% ipython --no-banner

In [1]: import numpy as np

In [2]: import numpy.linalg as la

In [3]: np.set_printoptions(precision=4, suppress=True, linewidth=160, floatmode="fixed")

In [4]: def rd(a):
   ...:     return np.round(a, 4) + 0
   ...: 

In [5]: X = np.loadtxt("arr.csv", delimiter=",")

In [6]: print(X)
[[-0.5000  1.7000 -1.5000  0.3000]
 [ 0.2000 -0.1000 -2.2000 -0.8000]
 [-0.6000  0.0000  2.5000  0.2000]
 [ 0.2000 -1.5000  0.4000 -1.0000]
 [ 0.0000  1.1000  1.2000 -0.7000]
 [-1.3000 -0.7000  0.0000 -0.3000]
 [ 0.3000 -0.2000 -1.9000  0.8000]
 [-1.1000  2.8000 -0.5000 -0.1000]
 [-1.0000 -5.0000 -1.0000 -9.0000]
 [-0.1000  1.1000  0.8000  1.4000]
 [ 1.5000 -0.6000  1.5000 -0.1000]
 [-0.3000  1.8000  0.9000 -0.6000]
 [ 0.5000 -1.3000 -0.9000 -0.4000]
 [-0.7000 -1.8000  1.9000 -0.2000]
 [-1.8000 -0.7000 -0.2000 -0.8000]
 [ 0.1000 -0.8000  0.2000  1.1000]
 [-0.5000 -1.7000 -1.1000  0.7000]
 [-0.3000 -0.7000 -0.8000 -2.3000]
 [ 1.1000  1.0000 -1.6000 -0.5000]
 [-0.6000 -1.6000  0.4000  1.4000]]

In [7]: cen = (X - X.mean(axis=0)) / X.std(axis=0)

In [8]: print(np.argwhere(np.abs(cen) > 2))
[[ 2  2]
 [ 8  1]
 [ 8  3]
 [10  0]
 [14  0]]

In [9]: print(cen.std(axis=0))
[1.0000 1.0000 1.0000 1.0000]

In [10]: b = la.lstsq(np.delete(cen, 2, axis=1), cen[:, 2])[0]

In [11]: print(rd(1 - np.var(cen[:, 2] - np.delete(cen, 2, axis=1) @ b)))
0.0579

In [12]: print(rd(b))
[-0.1106 -0.1224  0.2841]

In [13]: x0 = np.array([-9, 3, -8, 0])

In [14]: print(la.norm(X @ x0) <= la.norm(X, 2) * la.norm(x0) + 1e-9)
True

In [15]: print((X @ x0).argmax())
7

In [16]: print(X @ np.eye(4)[2])
[-1.5000 -2.2000  2.5000  0.4000  1.2000  0.0000 -1.9000 -0.5000 -1.0000  0.8000  1.5000  0.9000 -0.9000  1.9000 -0.2000  0.2000 -1.1000 -0.8000 -1.6000
  0.4000]

In [17]: print(np.sign((X @ x0).round(6)))
[ 1.0000  1.0000 -1.0000 -1.0000 -1.0000  1.0000  1.0000  1.0000  1.0000 -1.0000 -1.0000  1.0000 -1.0000 -1.0000  1.0000 -1.0000  1.0000  1.0000  1.0000
 -1.0000]

In [18]: print(rd(X @ np.ones(4)))
[  0.0000  -2.9000   2.1000  -1.9000   1.6000  -2.3000  -1.0000   1.1000 -16.0000   3.2000   2.3000   1.8000  -2.1000  -0.8000  -3.5000   0.6000  -2.6000
  -4.1000   0.0000  -0.4000]

In [19]: G = X.T @ X

In [20]: print(rd(np.trace(G)), (X ** 2).sum())
199.41 199.41

In [21]: print(np.allclose(G, G.T))
True

In [22]: print(la.matrix_rank(G))
4

In [23]: Z = X[[2, 7]].astype(float)

In [24]: for _ in range(5):
    ...:     idx = la.norm(X[:, None] - Z, axis=-1).argmin(axis=1)
    ...:     Z = np.array([X[idx == j].mean(axis=0) for j in range(2)])
    ...: 

In [25]: print(idx)
[1 1 0 0 1 0 1 1 0 1 0 1 0 0 0 0 0 0 1 0]

In [26]: print(np.bincount(idx))
[12  8]

In [27]: data = np.load("case5.npy")

In [28]: print(data)
[[10  2  5  5]
 [ 2  8  0  9]
 [ 5  0  0  1]
 [ 5  9  1  8]]

In [29]: # equal to its transpose

In [30]: evals, V = la.eigh(data)

In [31]: x0 = np.array([-3, -3, 5, 0])

In [32]: print(rd(la.eigvalsh(data[1:, 1:])))
[-1.3718  0.3424 17.0294]

In [33]: print(rd(V * np.maximum(evals, 0) @ V.T))
[[10.4116  2.1625  4.2015  4.7290]
 [ 2.1625  8.6083  0.0395  8.3290]
 [ 4.2015  0.0395  1.7805  1.1581]
 [ 4.7290  8.3290  1.1581  8.7632]]

In [34]: print(np.abs(data).sum(axis=1).max(), rd(np.abs(evals).max()))
23 20.0864

In [35]: print(x0 @ data @ x0)
48

In [36]: A2 = np.array([[3, 0, 3, 2, 1, 3, 2],
    ...:     [2, 0, 2, 3, 3, 0, 3],
    ...:     [1, 1, 3, 0, 3, 3, 3],
    ...:     [3, 2, 0, 2, 3, 0, 1],
    ...:     [3, 1, 1, 2, 1, 1, 3],
    ...:     [3, 3, 2, 1, 2, 3, 2],
    ...:     [1, 0, 0, 2, 1, 2, 2]])

In [37]: A2[-1] = A2[0]

In [38]: J = A2 + 0.05 * np.eye(7)

In [39]: print(J)
[[3.0500 0.0000 3.0000 2.0000 1.0000 3.0000 2.0000]
 [2.0000 0.0500 2.0000 3.0000 3.0000 0.0000 3.0000]
 [1.0000 1.0000 3.0500 0.0000 3.0000 3.0000 3.0000]
 [3.0000 2.0000 0.0000 2.0500 3.0000 0.0000 1.0000]
 [3.0000 1.0000 1.0000 2.0000 1.0500 1.0000 3.0000]
 [3.0000 3.0000 2.0000 1.0000 2.0000 3.0500 2.0000]
 [3.0000 0.0000 3.0000 2.0000 1.0000 3.0000 2.0500]]

In [40]: A2 = la.inv(J)

In [41]: print(np.allclose(A2, J.T))
False

In [42]: print(rd(la.det(J) * la.det(A2)))
1.0

In [43]: print((np.abs(A2) > 1e-9).astype(int))
[[1 1 1 1 1 1 1]
 [1 1 1 1 1 1 1]
 [1 1 1 1 1 1 1]
 [1 1 1 1 1 1 1]
 [1 1 1 1 1 1 1]
 [1 1 1 1 1 1 1]
 [1 1 1 1 1 1 1]]

In [44]: print(rd(J @ A2))
[[1.0000 0.0000 0.0000 0.0000 0.0000 0.0000 0.0000]
 [0.0000 1.0000 0.0000 0.0000 0.0000 0.0000 0.0000]
 [0.0000 0.0000 1.0000 0.0000 0.0000 0.0000 0.0000]
 [0.0000 0.0000 0.0000 1.0000 0.0000 0.0000 0.0000]
 [0.0000 0.0000 0.0000 0.0000 1.0000 0.0000 0.0000]
 [0.0000 0.0000 0.0000 0.0000 0.0000 1.0000 0.0000]
 [0.0000 0.0000 0.0000 0.0000 0.0000 0.0000 1.0000]]

In [45]: f, v = J[1], J[4]

In [46]: print(f @ f)
35.0025

In [47]: print(f @ v)
26.2

In [48]: pr = (f @ v) / (f @ f) * f

In [49]: print(rd(np.outer(f, v)))
[[6.0000 2.0000 2.0000 4.0000 2.1000 2.0000 6.0000]
 [0.1500 0.0500 0.0500 0.1000 0.0525 0.0500 0.1500]
 [6.0000 2.0000 2.0000 4.0000 2.1000 2.0000 6.0000]
 [9.0000 3.0000 3.0000 6.0000 3.1500 3.0000 9.0000]
 [9.0000 3.0000 3.0000 6.0000 3.1500 3.0000 9.0000]
 [0.0000 0.0000 0.0000 0.0000 0.0000 0.0000 0.0000]
 [9.0000 3.0000 3.0000 6.0000 3.1500 3.0000 9.0000]]

In [50]: print(rd(v - pr))
[ 1.5030  0.9626 -0.4970 -0.2456 -1.1956  1.0000  0.7544]

In [51]: print(rd((v - pr) @ f))
0.0

In [52]: print(rd(pr))
[1.4970 0.0374 1.4970 2.2456 2.2456 0.0000 2.2456]

In [53]: Uu, sig, VT = la.svd(J)

In [54]: print(np.argmax(sig[:-1] / (sig[1:] + 1e-6)) + 1)
6

In [55]: A2 = Uu[:, :6] @ np.diag(sig[:6]) @ VT[:6]

In [56]: print(la.matrix_rank(J, rtol=0.05))
5

In [57]: A = np.load("block17.npy")

In [58]: print(A)
[[ 3.0000  3.0000  0.0000  0.0000  0.0000  0.0000]
 [ 3.0000  3.0000  3.0000  0.0000  0.0000  0.0000]
 [ 0.0000  3.0000 -3.0000  3.0000  0.0000  0.0000]
 [ 0.0000  0.0000  3.0000 -2.0000  3.0000  0.0000]
 [ 0.0000  0.0000  0.0000  3.0000 -3.0000  3.0000]
 [ 0.0000  0.0000  0.0000  0.0000  3.0000  2.0000]]

In [59]: f = np.array([-1, 1, 0, 0, -1, 2])

In [60]: A2 = A + np.outer(f, np.eye(6)[1])

In [61]: print(A2)
[[ 3.0000  2.0000  0.0000  0.0000  0.0000  0.0000]
 [ 3.0000  4.0000  3.0000  0.0000  0.0000  0.0000]
 [ 0.0000  3.0000 -3.0000  3.0000  0.0000  0.0000]
 [ 0.0000  0.0000  3.0000 -2.0000  3.0000  0.0000]
 [ 0.0000 -1.0000  0.0000  3.0000 -3.0000  3.0000]
 [ 0.0000  2.0000  0.0000  0.0000  3.0000  2.0000]]

In [62]: print(la.matrix_rank(A2 - A))
1

In [63]: print(la.matrix_rank(la.inv(A2) - la.inv(A), tol=1e-8))
1

In [64]: print(rd(la.det(A2)))
918.0

In [65]: print((A2 + A2.T) / 2)
[[ 3.0000  2.5000  0.0000  0.0000  0.0000  0.0000]
 [ 2.5000  4.0000  3.0000  0.0000 -0.5000  1.0000]
 [ 0.0000  3.0000 -3.0000  3.0000  0.0000  0.0000]
 [ 0.0000  0.0000  3.0000 -2.0000  3.0000  0.0000]
 [ 0.0000 -0.5000  0.0000  3.0000 -3.0000  3.0000]
 [ 0.0000  1.0000  0.0000  0.0000  3.0000  2.0000]]

In [66]: print(rd(np.sort(np.abs(la.eigvals(A2)))))
[0.6605 1.6558 3.7787 4.6353 6.6966 7.1563]

In [67]: evals, V = la.eigh(A)

In [68]: print(rd(la.eigvalsh(A + 4 * np.eye(6))))
[-3.3330 -0.4247  3.7508  5.5874  7.8340 10.5854]

In [69]: W0 = np.load("sample19.npy")

In [70]: print(W0)
[[  2  -7   9   0  -4  -2   7]
 [ -7   2  10  -4   0  -5  -3]
 [  9  10  -6   3 -10   2   3]
 [  0  -4   3  -2   2  -7  -3]
 [ -4   0 -10   2   2  -2   2]
 [ -2  -5   2  -7  -2   0  -1]
 [  7  -3   3  -3   2  -1   2]]

In [71]: A2 = la.inv(W0)

In [72]: print(rd(la.det(W0) * A2))
[[  99552.0000  235656.0000 -135172.0000 -252978.0000  242654.0000  104242.0000 -362190.0000]
 [ 235656.0000 -580612.0000 -193822.0000  414994.0000 -208666.0000  260604.0000 -443522.0000]
 [-135172.0000 -193822.0000   94820.0000  110420.0000  337952.0000  224866.0000  -19750.0000]
 [-252978.0000  414994.0000  110420.0000 -393668.0000  343750.0000  623940.0000  720002.0000]
 [ 242654.0000 -208666.0000  337952.0000  343750.0000 -224557.0000  411648.0000 -723210.0000]
 [ 104242.0000  260604.0000  224866.0000  623940.0000  411648.0000 -168408.0000  128818.0000]
 [-362190.0000 -443522.0000  -19750.0000  720002.0000 -723210.0000  128818.0000 -691104.0000]]

In [73]: print(rd(la.inv(A2)))
[[  2.0000  -7.0000   9.0000   0.0000  -4.0000  -2.0000   7.0000]
 [ -7.0000   2.0000  10.0000  -4.0000   0.0000  -5.0000  -3.0000]
 [  9.0000  10.0000  -6.0000   3.0000 -10.0000   2.0000   3.0000]
 [  0.0000  -4.0000   3.0000  -2.0000   2.0000  -7.0000  -3.0000]
 [ -4.0000   0.0000 -10.0000   2.0000   2.0000  -2.0000   2.0000]
 [ -2.0000  -5.0000   2.0000  -7.0000  -2.0000   0.0000  -1.0000]
 [  7.0000  -3.0000   3.0000  -3.0000   2.0000  -1.0000   2.0000]]

In [74]: sig = 20 * 0.7 ** np.arange(6)

In [75]: rng = np.random.default_rng(754039)

In [76]: F = rng.normal(size=(33, 6)) * rng.permutation(sig)

In [77]: print(rd(F))
[[  4.7894  11.0404  12.6785   1.9467   9.1961   0.3731]
 [ -1.4304   2.0676 -13.1403  -2.9814  19.3343  -1.6296]
 [  0.5809   1.6092 -16.3179  -2.6136   7.5848   2.8999]
 [  0.1654  -7.2080  16.1456  -4.4560  42.6289   2.1481]
 [  1.8937   2.5859   5.1995  -2.3383   5.3954 -10.1044]
 [  0.5944   0.8920   6.1803   2.7525 -22.9910  -0.0259]
 [  5.1772  -3.8413  -1.5113  -0.1085  -1.8111  -2.0766]
 [  6.6075 -12.6494  -1.2754  -1.6301  -5.5756   2.3920]
 [  0.9018   1.2214 -18.8141   4.4576 -16.1648  -5.0588]
 [  2.6008 -12.3500  -0.6388   0.2025  -5.6089   2.1974]
 [ -1.8497  -1.9285  14.4938   3.0961 -32.0361  13.2384]
 [ -0.3282   3.6705  11.9955   2.8952  -6.1653   4.9537]
 [ -3.3247  -0.5359  19.9820  -1.0739 -40.5554   6.5728]
 [-11.3673   9.2380 -14.9723  -1.8559   8.1329  -0.3669]
 [  2.2553  18.4808 -16.8374   1.9715  28.6993  -4.0942]
 [ -0.2248 -20.8488  25.7988   0.1252 -26.3110  -6.6114]
 [  1.7235 -23.0877  10.7242   1.6493  -8.6347  -0.2638]
 [  4.3843  -4.2794 -11.9189   1.1723  21.5322  12.8150]
 [  3.0632   5.1292   9.1617  -1.0402  12.8391   8.7277]
 [ -2.9161  -9.2370 -28.6404  -1.5050  20.7460  -4.5941]
 [  3.0145   1.2012  11.4399  -1.1822   9.9521  -1.0902]
 [ -1.1038   5.4279  27.1529  -2.7060   7.4477   6.5637]
 [ -5.5262 -21.2672  -2.6744   1.5185 -21.1192  -0.9626]
 [  5.7596   2.9174   7.1582  -2.7979  -5.6821 -10.6454]
 [  2.2815 -10.2114  11.2866  -0.5086  29.9528  -6.4281]
 [ -1.5609   7.2204 -16.8683  -1.5909 -37.7956  12.3471]
 [ -3.9892  -6.0911  23.6183  -0.1996 -18.3023   2.7350]
 [  0.9412   7.9402  32.8894   1.0708  12.6616   4.5593]
 [ -0.0863   2.1551 -12.2963   1.6246   2.3576  21.7966]
 [  8.3861  11.3249 -10.9182  -5.3624  48.2181 -10.3778]
 [-11.4090  26.2847  25.7631   0.7748 -14.6385   9.2180]
 [  0.8488 -10.7331 -39.3191   0.7398  -2.1287   3.9838]
 [ -2.6829  -6.4781   3.2133  -1.2108 -37.4625  -2.2077]]

In [78]: dist = la.norm(F[:, None] - F[None], axis=-1)

In [79]: print(dist.shape)
(33, 33)

In [80]: print(dist.mean(axis=1).argmax())
29

In [81]: print(rd(dist[:5, :5]))
[[ 0.0000 30.2802 31.2607 39.0935 16.6849]
 [30.2802  0.0000 13.1551 38.7986 24.7830]
 [31.2607 13.1551  0.0000 48.6194 25.2915]
 [39.0935 38.7986 48.6194  0.0000 41.9484]
 [16.6849 24.7830 25.2915 41.9484  0.0000]]

In [82]: print(la.matrix_rank(dist ** 2))
8

In [83]: print(np.flatnonzero(dist[1] < dist.mean() / 2))
[ 1  2 13 17 19]

In [84]: print(dist[1].round(6).argsort(kind="stable")[:4])
[ 1  2 13 17]

In [85]: print(np.unravel_index(dist.round(6).argmax(), dist.shape))
(np.int64(12), np.int64(29))

In [86]: f, v = F[26], F[16]

In [87]: print(rd(f @ f))
953.3361

In [88]: print(rd(f @ v))
544.0264

In [89]: pr = (f @ v) / (f @ f) * f

In [90]: print(rd(pr))
[ -2.2765  -3.4759  13.4779  -0.1139 -10.4443   1.5608]

In [91]: print(rd(la.norm(f + v) ** 2 + la.norm(f - v) ** 2))
3363.4047

In [92]: print(la.matrix_rank(np.outer(f, v)))
1

In [93]: A2 = np.c_[F[:, :5] @ np.array([[-9, 8, 9, -9, -7],
    ...:     [-2, -9, -8, 7, 7],
    ...:     [4, -3, -8, -6, -1],
    ...:     [-6, -3, -6, -6, 8],
    ...:     [9, 5, -4, -6, -2]]), np.array([1, -1, 2, 1, 2, -3, 1, -3, 1, 1, 0, 1, 1, -3, 0, -2, -1, -1, -1, -2, -1, -3, 3, 3, 0, 0, -1, -2, -3, -2, 3, -1, 0])]

In [94]: print(rd(A2))
[[  56.6140  -58.9438 -195.1118 -108.7493   28.2600    1.0000]
 [ 148.0747  114.9845   16.2587    8.0718  -24.8932   -1.0000]
 [  10.2259   84.8832  108.2409   74.1166  -12.5628    2.0000]
 [ 487.9064  244.2705 -213.7921 -377.8552 -188.6653    1.0000]
 [  61.1713   10.2696  -52.7919  -48.4815  -29.8513    2.0000]
 [-205.8465 -145.0263   24.2199   85.2430   63.9049   -3.0000]
 [ -60.6063   71.7936   97.3114  -52.8986  -58.8645    1.0000]
 [ -79.6700  147.5435  202.9492  -97.1270 -135.4128   -3.0000]
 [-258.0440  -41.5328  186.7712  183.5613   89.0416    1.0000]
 [ -52.9576  105.2208  148.5382  -73.5862  -91.1793    1.0000]
 [-228.4226 -210.3907   -7.6007   89.8251   73.7949    0.0000]
 [ -29.2640 -111.1584 -120.9918  -23.7055   51.4876    1.0000]
 [-247.6327 -281.2765  -16.8270  156.0553   72.0598    1.0000]
 [ 108.2721  -82.9317  -77.8280  219.1436  128.0968   -3.0000]
 [ 121.8556   39.8092 -119.4759   26.0674   88.7896    0.0000]
 [ -90.6346  -23.4862   62.8700 -141.5961 -116.5430   -2.0000]
 [ -14.0478  141.2829  139.0623 -199.5578 -153.9383   -1.0000]
 [ 108.1806  213.4899   75.8826 -134.1283  -82.4132   -1.0000]
 [ 120.6132   18.1738 -131.8740 -117.4282  -28.6995   -1.0000]
 [ 125.9011  253.9698  202.8196   17.9825  -69.1371   -2.0000]
 [ 112.8888   32.2922 -106.7137 -139.9807  -53.4948   -1.0000]
 [ 190.9554  -93.7837 -284.1349 -143.4375  -17.9745   -3.0000]
 [-117.6115   45.0663  217.1625   34.5164  -53.1256    3.0000]
 [ -63.3893  -21.6707   10.7476  -23.4839  -38.0729    3.0000]
 [ 317.6624  227.5836 -104.8287 -336.3976 -162.7103    0.0000]
 [-398.4811 -211.0707  223.8638  402.1198  141.2010    0.0000]
 [ -20.9648 -138.8610 -101.7136  -37.4341   -3.3241   -1.0000]
 [ 214.7366 -102.5047 -375.2374 -232.6204   -0.6533   -2.0000]
 [ -41.2482   23.7169   61.1749   65.7465   36.2674   -3.0000]
 [ 324.3399  255.0966  -88.4769 -187.8252 -107.8456   -2.0000]
 [  16.7678 -480.6408 -465.1584  215.2773  273.5686    3.0000]
 [-167.0461  208.4831  412.1327  161.4763  -31.5789   -1.0000]
 [-279.9423 -156.4799  159.0874  191.5591   35.4589    0.0000]]

In [95]: print(rd(la.norm(A2 - F @ la.lstsq(F, A2)[0], axis=0)))
[0.0000 0.0000 0.0000 0.0000 0.0000 9.6983]
